$ python -q
>>> import numpy as np
>>> from numpy import linalg as LA
>>> np.set_printoptions(suppress=True, linewidth=100)
>>> tidy = lambda a: np.round(a, 2) + 0
>>> M = np.load("data.npy")
>>> M
array([[ 0.05,  2.05,  1.  ,  0.98],
       [-0.1 ,  2.15,  1.05,  0.95],
       [-0.04,  2.08,  0.93,  1.18],
       [ 0.07,  1.84,  1.05,  0.99],
       [-0.09,  2.16,  0.9 ,  1.04],
       [ 0.1 ,  2.07,  1.1 ,  1.05],
       [ 0.03,  1.98,  0.99,  1.04],
       [ 0.07,  2.08,  1.05,  0.85],
       [-0.11,  2.19,  1.02,  1.05],
       [ 0.03,  2.04,  0.92,  1.05],
       [ 0.01,  2.04,  1.02,  1.01],
       [-0.12,  2.32,  1.07,  0.95],
       [-0.02,  1.94,  0.88,  0.82],
       [ 0.06,  2.05,  1.11,  0.93],
       [ 0.03,  1.92,  1.02,  1.  ],
       [-0.22,  2.04,  1.17,  0.98],
       [-0.06,  2.06,  0.96,  1.  ],
       [-0.14,  1.77,  1.02,  0.79],
       [ 0.18,  1.9 ,  1.01,  0.99],
       [ 1.04,  0.  ,  2.01,  1.13],
       [ 1.13, -0.14,  1.8 ,  0.84],
       [ 1.  , -0.03,  1.84,  0.84],
       [ 1.2 , -0.1 ,  2.15,  1.04],
       [ 1.16, -0.18,  2.16,  1.1 ],
       [ 0.99,  0.  ,  1.94,  0.86],
       [ 0.96,  0.05,  2.16,  1.02],
       [ 0.89,  0.01,  2.08,  0.83],
       [ 1.19, -0.01,  2.04,  0.91],
       [ 1.06,  0.08,  1.92,  1.06],
       [ 1.04, -0.13,  2.01,  1.03],
       [ 0.9 , -0.08,  2.08,  0.97],
       [ 0.85,  0.06,  2.12,  0.8 ],
       [ 0.8 ,  0.07,  1.96,  1.  ],
       [ 1.04, -0.01,  1.99,  0.89],
       [ 1.16,  0.13,  1.83,  1.16],
       [ 0.95,  0.07,  1.95,  1.08],
       [ 1.07, -0.13,  2.04,  1.22],
       [ 0.91, -0.06,  2.06,  0.85]])
>>> C2 = np.cov(M, rowvar=False)
>>> np.argwhere(np.triu(np.abs(np.corrcoef(M.T)) > 0.8, 1))
array([[0, 1],
       [0, 2],
       [1, 2]])
>>> tidy(np.median(M, axis=0))
array([0.49, 0.95, 1.48, 1.  ])
>>> tidy(np.corrcoef(M.T))
array([[ 1.  , -0.98,  0.96,  0.05],
       [-0.98,  1.  , -0.98,  0.02],
       [ 0.96, -0.98,  1.  , -0.01],
       [ 0.05,  0.02, -0.01,  1.  ]])
>>> tidy(LA.eigvalsh(C2)[::-1])
array([1.63, 0.01, 0.01, 0.01])
>>> tidy(M.std(axis=0))
array([0.53, 1.03, 0.5 , 0.11])
>>> C2.shape
(4, 4)
>>> cent = M[[32, 4]].astype(float)
>>> for _ in range(7):
...     z = LA.norm(M[:, None] - cent, axis=-1).argmin(axis=1)
...     cent = np.array([M[z == j].mean(axis=0) for j in range(2)])
... 
>>> z
array([1, 1, 1, 1, 1, 1, 1, 1, 1, 1, 1, 1, 1, 1, 1, 1, 1, 1, 1, 0, 0, 0, 0, 0, 0, 0, 0, 0, 0, 0, 0,
       0, 0, 0, 0, 0, 0, 0])
>>> tidy(cent[1] - cent[0])
array([-1.03,  2.06, -0.99,  0.  ])
>>> tidy(cent)
array([[ 1.02, -0.02,  2.01,  0.98],
       [-0.01,  2.04,  1.01,  0.98]])
>>> Uu, s, Vt = LA.svd(cent, full_matrices=False)
>>> np.allclose(Uu * s @ Vt, cent)
True
>>> tidy(s)
array([3.  , 1.77])
>>> Uu.shape, s.shape, Vt.shape
((2, 2), (2,), (2, 4))
>>> tidy(Uu.T @ cent @ Vt.T)
array([[3.  , 0.  ],
       [0.  , 1.77]])
>>> F = np.load("mat.npy")
>>> tidy(F)
array([[ -5.32,  -2.13,  -0.8 ,   1.64,   0.98,   3.08,  -0.23,  -6.75,   5.73,  -9.58],
       [ -3.07,   0.71,   6.53,   7.08,   7.49,   6.64,   5.57,   4.02,  11.42,  -1.54],
       [ -0.76,   5.08,   8.66,  10.88,  16.36,  12.1 ,  13.34,  12.57,  20.16,   1.68],
       [ -3.99,  -0.1 ,   2.21,   4.42,   5.36,   5.62,   3.63,  -1.  ,   9.8 ,  -6.06],
       [-10.75, -10.93, -11.26,  -9.08, -17.64,  -7.91, -16.65, -29.36, -11.85, -22.24],
       [ -1.71,   1.49,  14.51,  11.56,  10.03,   7.62,   7.91,  12.2 ,  12.99,   6.63],
       [ -4.84,  -3.1 ,   6.65,   4.76,   0.01,   1.87,  -0.97,  -1.71,   3.8 ,  -2.37],
       [ -4.9 ,  -2.73,   4.77,   4.05,   0.51,   2.34,  -0.56,  -2.79,   4.54,  -4.17],
       [ -5.61,  -6.74,  14.16,   6.24,  -6.22,  -2.68,  -6.29,  -0.72,  -3.48,   4.22],
       [ -2.12,   3.8 ,   2.54,   7.02,  13.08,  10.5 ,  10.38,   5.25,  17.6 ,  -4.76],
       [ -2.7 ,   0.11,  11.76,   9.33,   6.97,   5.89,   5.2 ,   7.69,  10.23,   3.54],
       [ -1.96,   3.39,   5.37,   8.18,  12.63,   9.99,  10.03,   7.12,  16.78,  -2.03],
       [ -5.23,  -2.19,   0.17,   2.09,   0.98,   3.01,  -0.22,  -5.99,   5.61,  -8.63],
       [ -5.92,  -4.59,   3.58,   2.3 ,  -3.3 ,   0.02,  -3.9 ,  -6.67,   0.83,  -5.82],
       [ -1.87,   2.8 ,   8.3 ,   9.28,  11.84,   9.26,   9.39,   8.77,  15.61,   0.75],
       [ -8.92,  -7.58,  -9.2 ,  -5.96, -10.78,  -3.72, -10.64, -22.43,  -5.15, -19.35],
       [ -7.39,  -5.81,  -3.57,  -2.04,  -6.61,  -1.52,  -6.91, -14.81,  -1.63, -13.28],
       [ -2.  ,   2.59,   8.02,   9.  ,  11.38,   8.98,   8.98,   8.2 ,  15.17,   0.42],
       [ -3.3 ,  -1.84,  14.26,   9.36,   3.45,   3.45,   2.16,   6.89,   6.33,   5.56],
       [ -9.93,  -9.69,  -9.36,  -7.36, -14.97,  -6.36, -14.29, -25.81,  -9.38, -20.03],
       [ -3.56,  -2.88,  16.11,   9.63,   1.62,   2.15,   0.59,   6.9 ,   4.23,   7.14],
       [ -3.88,   2.55,  -6.85,   1.54,   9.44,   8.94,   7.06,  -4.87,  15.1 , -14.47],
       [ -6.23,  -5.7 ,   5.28,   2.45,  -5.28,  -1.38,  -5.61,  -6.89,  -1.4 ,  -4.39],
       [ -6.55,  -5.75,   2.88,   1.22,  -5.67,  -1.43,  -5.99,  -9.07,  -1.49,  -6.81]])
>>> C2 = np.cov(F, rowvar=False)
>>> tidy(np.median(F, axis=0))
array([-4.42, -2.16,  5.02,  4.59,  1.3 ,  3.05,  0.19, -1.35,  5.67, -4.28])
>>> tidy(np.corrcoef(F[:, 3], F[:, 0])[0, 1])
np.float64(0.95)
>>> C2.shape
(10, 10)
>>> tidy(F.std(axis=0))
array([ 2.61,  4.33,  7.65,  5.6 ,  8.99,  5.41,  7.92, 11.36,  8.65,  8.2 ])
>>> x0 = np.array([-3, -2, -2, -1, -1, -2, 1, -3, -2, 3])
>>> x0 @ F
Traceback (most recent call last):
  File "<python-input-31>", line 1, in <module>
    x0 @ F
    ~~~^~~
ValueError: matmul: Input operand 1 has a mismatch in its core dimension 0, with gufunc signature (n?,k),(k,m?)->(n?,m?) (size 24 is different from 10)
>>> np.sign((F @ x0).round(6))
array([-1., -1., -1., -1.,  1., -1., -1., -1.,  1., -1., -1., -1., -1.,  1., -1.,  1.,  1., -1.,
       -1.,  1., -1., -1.,  1.,  1.])
>>> (F @ x0).argmax()
np.int64(4)
>>> data = np.loadtxt("out10.csv", delimiter=",")
>>> data
array([[-5.99, -6.  ,  0.01, -6.02,  4.02,  1.99, -2.  , -4.01, -5.97],
       [-8.98, -8.97, -0.02, -9.01,  5.96,  2.98, -3.03, -6.01, -9.  ],
       [-0.03,  0.03,  0.  ,  0.02,  0.04,  0.  ,  0.  , -0.01,  0.01],
       [-9.01, -9.01,  0.  , -8.99,  6.02,  2.94, -2.99, -5.97, -8.95],
       [-6.  , -6.04, -0.02, -5.99,  3.98,  2.04, -1.99, -3.97, -6.01]])
>>> Uu, s, Vt = LA.svd(data)
>>> tidy(s)
array([34.55,  0.1 ,  0.08,  0.05,  0.04])
>>> M2 = Uu[:, :1] @ np.diag(s[:1]) @ Vt[:1]
>>> tidy(LA.norm(data - M2) / LA.norm(data))
np.float64(0.0)
>>> M2 = np.array([[1, -3, 1, -3, -2],
...     [-2, 2, 2, -3, 1],
...     [1, 2, -2, 0, -2],
...     [-3, 2, -3, -2, -3],
...     [1, -2, -1, 3, 1]])
>>> cent = np.array([[2, 2, -3, 3], [0, -2, -3, 0], [0, 1, 0, 0], [2, -3, 1, 2]])
>>> A = np.block([[M2, np.zeros((5, 4))], [np.zeros((4, 5)), cent]])
>>> A
array([[ 1., -3.,  1., -3., -2.,  0.,  0.,  0.,  0.],
       [-2.,  2.,  2., -3.,  1.,  0.,  0.,  0.,  0.],
       [ 1.,  2., -2.,  0., -2.,  0.,  0.,  0.,  0.],
       [-3.,  2., -3., -2., -3.,  0.,  0.,  0.,  0.],
       [ 1., -2., -1.,  3.,  1.,  0.,  0.,  0.,  0.],
       [ 0.,  0.,  0.,  0.,  0.,  2.,  2., -3.,  3.],
       [ 0.,  0.,  0.,  0.,  0.,  0., -2., -3.,  0.],
       [ 0.,  0.,  0.,  0.,  0.,  0.,  1.,  0.,  0.],
       [ 0.,  0.,  0.,  0.,  0.,  2., -3.,  1.,  2.]])
>>> tidy(np.sort(LA.eigvals(A).real))
array([-2.98, -2.98, -1.  , -1.  , -0.45,  1.14,  1.14,  3.67,  4.45])
>>> (LA.matrix_power((A != 0) + (A.T != 0) + np.eye(9), 9) > 0).astype(int)
array([[1, 1, 1, 1, 1, 0, 0, 0, 0],
       [1, 1, 1, 1, 1, 0, 0, 0, 0],
       [1, 1, 1, 1, 1, 0, 0, 0, 0],
       [1, 1, 1, 1, 1, 0, 0, 0, 0],
       [1, 1, 1, 1, 1, 0, 0, 0, 0],
       [0, 0, 0, 0, 0, 1, 1, 1, 1],
       [0, 0, 0, 0, 0, 1, 1, 1, 1],
       [0, 0, 0, 0, 0, 1, 1, 1, 1],
       [0, 0, 0, 0, 0, 1, 1, 1, 1]])
>>> np.flatnonzero(LA.matrix_power((A != 0) + (A.T != 0) + np.eye(9), 9)[0])
array([0, 1, 2, 3, 4])
>>> x0 = np.array([2, -1, 1, -1, 3, -1, 1, 2, -2])
>>> a = np.maximum(A @ x0, 0)
>>> np.maximum(A @ x0, 0) - np.maximum(-A @ x0, 0)
array([  3.,   2.,  -8., -18.,   3., -12.,  -8.,   1.,  -7.])
>>> rng = np.random.default_rng(75461)
>>> M2 = A + rng.integers(-2, 3, (9, 7)) @ rng.integers(-2, 3, (7, 9))
>>> M2
array([[  6.,   7.,  -1.,  -5.,  -4.,  10.,   1.,  11., -10.],
       [ -2.,  -4.,  10.,   6.,  -4.,  -5.,  -2.,   1.,   6.],
       [ -8.,   5.,  -6.,   2.,   3.,   7.,   3.,  -2.,   2.],
       [ -7.,   7.,   2.,  -6.,  -4.,   4.,  11.,  -8.,   2.],
       [ -1.,  -2.,  11.,  -3.,  -7.,   0.,  10.,  -5.,   1.],
       [  1.,   1.,   1.,  -4.,  -1.,   0.,   3.,   0.,  -2.],
       [  4.,  -1.,   2.,   5.,  -1.,  -7.,  -6.,   5.,  -4.],
       [  2.,  -4.,  -7., -10.,  -1.,   4.,  -6.,   2.,  -3.],
       [ -1.,  -7.,   1.,   3.,   1.,  -6.,  -6.,  -4.,   8.]])
>>> np.abs(M2 - A).sum(axis=1)
array([53., 42., 37., 44., 44., 19., 36., 40., 35.])
>>> q, V = LA.qr(A[:, :1])[0], LA.qr(A[:, 1:])[0]
>>> s = LA.svd(q.T @ V, compute_uv=False)
>>> tidy(np.degrees(np.arccos(s.clip(0, 1))))
array([14.76])
>>> X = np.array([[-2, 0, 0, 0], [2, -1, 0, 0], [1, -2, -2, 0], [3, 2, 1, 3]])
>>> hat = np.triu(np.array([[-1, -2, -3, -1], [-2, 2, 3, 2], [2, -1, 0, 0], [2, 2, 0, -1]]), 1) + np.eye(4)
>>> M2 = hat @ X @ LA.inv(hat)
>>> tidy(np.poly(M2))
array([  1.,   2.,  -7., -20., -12.])
>>> np.trace(M2), np.trace(X)
(np.float64(-2.0), np.int64(-2))
>>> LA.matrix_rank(M2)
np.int64(4)
>>> x0 = np.array([1, 0, 0, 2, 1, 2, 2, 0, 1])
>>> np.sign((A @ x0).round(6))
array([-1., -1., -1., -1.,  1.,  1., -1.,  1.,  0.])
>>> A @ np.ones(9)
array([-6.,  0., -1., -9.,  2.,  4., -5.,  1.,  2.])
>>> A @ np.eye(9)[4]
array([-2.,  1., -2., -3.,  1.,  0.,  0.,  0.,  0.])
>>> LA.norm(A @ x0) <= LA.norm(A, 2) * LA.norm(x0) + 1e-9
np.True_
>>> A @ x0
array([ -7.,  -7.,  -1., -10.,   8.,  11.,  -4.,   2.,   0.])
>>> A @ (2 * x0)
array([-14., -14.,  -2., -20.,  16.,  22.,  -8.,   4.,   0.])
>>> X.reshape(2, -1)
array([[-2,  0,  0,  0,  2, -1,  0,  0],
       [ 1, -2, -2,  0,  3,  2,  1,  3]])
>>> X.ravel(order="F")
array([-2,  2,  1,  3,  0, -1, -2,  2,  0,  0, -2,  1,  0,  0,  0,  3])
>>> X.reshape(-1, 2)
array([[-2,  0],
       [ 0,  0],
       [ 2, -1],
       [ 0,  0],
       [ 1, -2],
       [-2,  0],
       [ 3,  2],
       [ 1,  3]])
>>> T = X.reshape(4, 2, -1)
>>> T.sum(axis=1)
array([[-2,  0],
       [ 2, -1],
       [-1, -2],
       [ 4,  5]])
>>> T.transpose(1, 0, 2)
array([[[-2,  0],
        [ 2, -1],
        [ 1, -2],
        [ 3,  2]],

       [[ 0,  0],
        [ 0,  0],
        [-2,  0],
        [ 1,  3]]])
>>> np.swapaxes(T, 1, 2)[2]
array([[ 1, -2],
       [-2,  0]])
>>> q = X.astype(float).copy()
>>> for j in range(4):
...     q[:, j] -= q[:, :j] @ (q[:, :j].T @ q[:, j])
...     q[:, j] /= LA.norm(q[:, j])
... 
>>> tidy(q.T @ X)
array([[ 4.24,  0.47,  0.24,  2.12],
       [ 0.  ,  2.96,  1.99,  1.69],
       [ 0.  ,  0.  ,  1.  , -0.86],
       [ 0.  ,  0.  ,  0.  ,  0.96]])
>>> evals, V = LA.eig(X)
>>> np.prod(evals)
np.float64(-12.0)
>>> q, _ = LA.qr(np.array([[0.9, 1.4, 1.1, -0.9, 0.3, -0.3],
...     [-0.3, 0.1, 1.0, -0.3, 0.2, 0.2],
...     [-1.3, -0.7, -0.9, 0.1, 1.3, -0.3],
...     [0.8, 1.1, 0.4, -0.2, 0.0, -0.3],
...     [-1.0, 0.1, 1.5, 0.7, 0.2, 0.0],
...     [-1.4, 1.0, 1.2, -1.0, 0.4, 1.7]]))
>>> J = q[:, :6]
>>> tidy(J)
array([[-0.36, -0.57,  0.04,  0.23, -0.51,  0.48],
       [ 0.12, -0.08,  0.5 ,  0.52, -0.28, -0.61],
       [ 0.52,  0.18, -0.47, -0.06, -0.68, -0.05],
       [-0.32, -0.44, -0.24, -0.53, -0.11, -0.6 ],
       [ 0.4 , -0.17,  0.64, -0.59, -0.14,  0.19],
       [ 0.56, -0.65, -0.24,  0.21,  0.4 ,  0.  ]])
>>> tidy(np.diff(J, axis=0))
array([[ 0.48,  0.48,  0.46,  0.29,  0.23, -1.09],
       [ 0.4 ,  0.27, -0.97, -0.58, -0.4 ,  0.57],
       [-0.84, -0.62,  0.23, -0.47,  0.57, -0.55],
       [ 0.72,  0.27,  0.88, -0.06, -0.03,  0.79],
       [ 0.16, -0.48, -0.88,  0.8 ,  0.54, -0.19]])
>>> tidy(J.mean(axis=0))
array([ 0.15, -0.29,  0.04, -0.03, -0.22, -0.1 ])
>>> np.zeros(6, 6)
Traceback (most recent call last):
  File "<python-input-87>", line 1, in <module>
    np.zeros(6, 6)
    ~~~~~~~~^^^^^^
TypeError: Cannot interpret '6' as a data type
>>> J[:, 6]
Traceback (most recent call last):
  File "<python-input-88>", line 1, in <module>
    J[:, 6]
    ~^^^^^^
IndexError: index 6 is out of bounds for axis 1 with size 6
>>> LA.matrix_rank(J)
np.int64(6)
>>> tidy(J.sum(axis=1))
array([-0.69,  0.17, -0.55, -2.23,  0.34,  0.3 ])
>>> tidy(LA.svd(J, compute_uv=False))
array([1., 1., 1., 1., 1., 1.])
>>> tidy(np.abs(J).max())
np.float64(0.68)
>>> def softmax(z):
...     e = np.exp(z - z.max(axis=-1, keepdims=True))
...     return e / e.sum(axis=-1, keepdims=True)
... 
>>> tidy(softmax(J).sum(axis=1))
array([1., 1., 1., 1., 1., 1.])
>>> tidy(softmax(J[4]))
array([0.22, 0.12, 0.28, 0.08, 0.13, 0.18])
>>> tidy(softmax(J[4] + 2))
array([0.22, 0.12, 0.28, 0.08, 0.13, 0.18])
>>> S = J @ J.T / np.sqrt(6)
>>> tidy(softmax(S))
array([[0.23, 0.15, 0.15, 0.15, 0.15, 0.15],
       [0.15, 0.23, 0.15, 0.15, 0.15, 0.15],
       [0.15, 0.15, 0.23, 0.15, 0.15, 0.15],
       [0.15, 0.15, 0.15, 0.23, 0.15, 0.15],
       [0.15, 0.15, 0.15, 0.15, 0.23, 0.15],
       [0.15, 0.15, 0.15, 0.15, 0.15, 0.23]])
>>> tidy(softmax(S + np.triu(np.full(S.shape, -np.inf), 1)))
array([[1.  , 0.  , 0.  , 0.  , 0.  , 0.  ],
       [0.4 , 0.6 , 0.  , 0.  , 0.  , 0.  ],
       [0.29, 0.29, 0.43, 0.  , 0.  , 0.  ],
       [0.22, 0.22, 0.22, 0.33, 0.  , 0.  ],
       [0.18, 0.18, 0.18, 0.18, 0.27, 0.  ],
       [0.15, 0.15, 0.15, 0.15, 0.15, 0.23]])
>>> softmax(S).round(6).argmax(axis=1)
array([0, 1, 2, 3, 4, 5])
>>> W0 = np.array([[1.1, 0.6, -0.2, 1.4, 0.3, -1.6, -0.5],
...     [0.1, -1.1, 1.3, -0.4, 1.7, 1.2, -0.4],
...     [-0.6, 0.7, -0.5, 0.1, -1.8, 1.7, 0.1],
...     [0.0, -1.0, 0.7, -1.2, -0.4, 1.2, 0.0],
...     [0.4, 2.9, -0.7, -0.5, -0.7, 0.4, 0.6],
...     [-2.1, -0.8, -0.9, 0.6, 1.9, 0.7, -0.7],
...     [-0.6, 2.8, -1.0, 1.1, -0.3, 1.0, 0.3],
...     [-0.9, -0.7, -0.2, 0.0, 1.6, 0.1, -0.6]])
>>> W0[2] = W0[0] + 0.02 * rng.normal(size=7)
>>> tidy(W0)
array([[ 1.1 ,  0.6 , -0.2 ,  1.4 ,  0.3 , -1.6 , -0.5 ],
       [ 0.1 , -1.1 ,  1.3 , -0.4 ,  1.7 ,  1.2 , -0.4 ],
       [ 1.12,  0.63, -0.18,  1.41,  0.29, -1.58, -0.47],
       [ 0.  , -1.  ,  0.7 , -1.2 , -0.4 ,  1.2 ,  0.  ],
       [ 0.4 ,  2.9 , -0.7 , -0.5 , -0.7 ,  0.4 ,  0.6 ],
       [-2.1 , -0.8 , -0.9 ,  0.6 ,  1.9 ,  0.7 , -0.7 ],
       [-0.6 ,  2.8 , -1.  ,  1.1 , -0.3 ,  1.  ,  0.3 ],
       [-0.9 , -0.7 , -0.2 ,  0.  ,  1.6 ,  0.1 , -0.6 ]])
>>> C2 = W0.T @ W0
>>> np.allclose(C2, C2.T)
True
>>> tidy(LA.svd(W0, compute_uv=False) ** 2)
array([28.61, 14.79, 13.81,  3.61,  1.07,  0.14,  0.01])
>>> tidy(np.trace(C2)), tidy((W0 ** 2).sum())
(np.float64(62.03), np.float64(62.03))
>>> LA.matrix_rank(C2)
np.int64(7)
